In [1]: import numpy as np

In [2]: np.set_printoptions(suppress=True, linewidth=140)

In [3]: rd = lambda a: np.round(a, 2) + 0

In [4]: F = np.array([[3, 3, 1, 5], [0, 1, 5, 4], [1, 0, 0, 3], [2, 3, 1, 0]])

In [5]: F[0] = F[2]

In [6]: F
Out[6]: 
array([[1, 0, 0, 3],
       [0, 1, 5, 4],
       [1, 0, 0, 3],
       [2, 3, 1, 0]])

In [7]: # rank 3

In [8]: np.argsort(-np.linalg.norm(F, axis=0).round(6), kind="stable")[:3]
Out[8]: array([3, 2, 1])

In [9]: print([round(float(x), 2) for x in np.linalg.svd(F, compute_uv=False)[:3]])
[7.28, 3.6, 3.16]

In [10]: np.linalg.matrix_rank(F, rtol=0.1)
Out[10]: np.int64(3)

In [11]: th = np.radians(45)

In [12]: r_ = np.eye(4)

In [13]: r_[0, 0] = r_[3, 3] = np.cos(th)

In [14]: r_[0, 3], r_[3, 0] = -np.sin(th), np.sin(th)

In [15]: rd(r_)
Out[15]: 
array([[ 0.71,  0.  ,  0.  , -0.71],
       [ 0.  ,  1.  ,  0.  ,  0.  ],
       [ 0.  ,  0.  ,  1.  ,  0.  ],
       [ 0.71,  0.  ,  0.  ,  0.71]])

In [16]: out = F @ r_.T

In [17]: print(rd(out))
[[-1.41  0.    0.    2.83]
 [-2.83  1.    5.    2.83]
 [-1.41  0.    0.    2.83]
 [ 1.41  3.    1.    1.41]]

In [18]: np.allclose(F @ F.T, out @ out.T)
Out[18]: True

In [19]: Uu, s, Vt = np.linalg.svd(F, full_matrices=False)

In [20]: rd(np.cumsum(s ** 2) / np.sum(s ** 2))
Out[20]: array([0.7 , 0.87, 1.  , 1.  ])

In [21]: print(np.allclose(Uu * s @ Vt, F))
True

In [22]: print(rd(np.abs(Vt[0])))
[0.15 0.2  0.62 0.74]

In [23]: np.abs(Uu[:, 0]).round(6).argmax()
Out[23]: np.int64(1)

In [24]: rk = np.linalg.matrix_rank(F)

In [25]: print(rk)
3

In [26]: null = np.linalg.svd(F)[2][rk:].T

In [27]: rd(F @ null)
Out[27]: 
array([[0.],
       [0.],
       [0.],
       [0.]])

In [28]: print(rd(null @ null.T))
[[ 0.51 -0.42  0.22 -0.17]
 [-0.42  0.34 -0.18  0.14]
 [ 0.22 -0.18  0.09 -0.07]
 [-0.17  0.14 -0.07  0.06]]

In [29]: np.linalg.matrix_rank(F.T @ F), np.linalg.matrix_rank(F @ F.T)
Out[29]: (np.int64(3), np.int64(3))

In [30]: mat = np.loadtxt("run1.csv", delimiter=",")

In [31]: rd(mat)
Out[31]: 
array([[ 2.83,  0.62, -0.31],
       [ 0.62,  0.73,  1.13],
       [-0.31,  1.13,  2.43]])

In [32]: print((F - F.T) / 2)
[[ 0.   0.  -0.5  0.5]
 [ 0.   0.   2.5  0.5]
 [ 0.5 -2.5  0.   1. ]
 [-0.5 -0.5 -1.   0. ]]

In [33]: rd(np.abs(np.linalg.eigvals(F)).max())
Out[33]: np.float64(6.0)

In [34]: print(F @ F)
[[ 7  9  3  3]
 [13 13  9 19]
 [ 7  9  3  3]
 [ 3  3 15 21]]

In [35]: np.allclose(F @ F.T, F.T @ F)
Out[35]: False

In [36]: (F + F.T) / 2
Out[36]: 
array([[1. , 0. , 0.5, 2.5],
       [0. , 1. , 2.5, 3.5],
       [0.5, 2.5, 0. , 2. ],
       [2.5, 3.5, 2. , 0. ]])
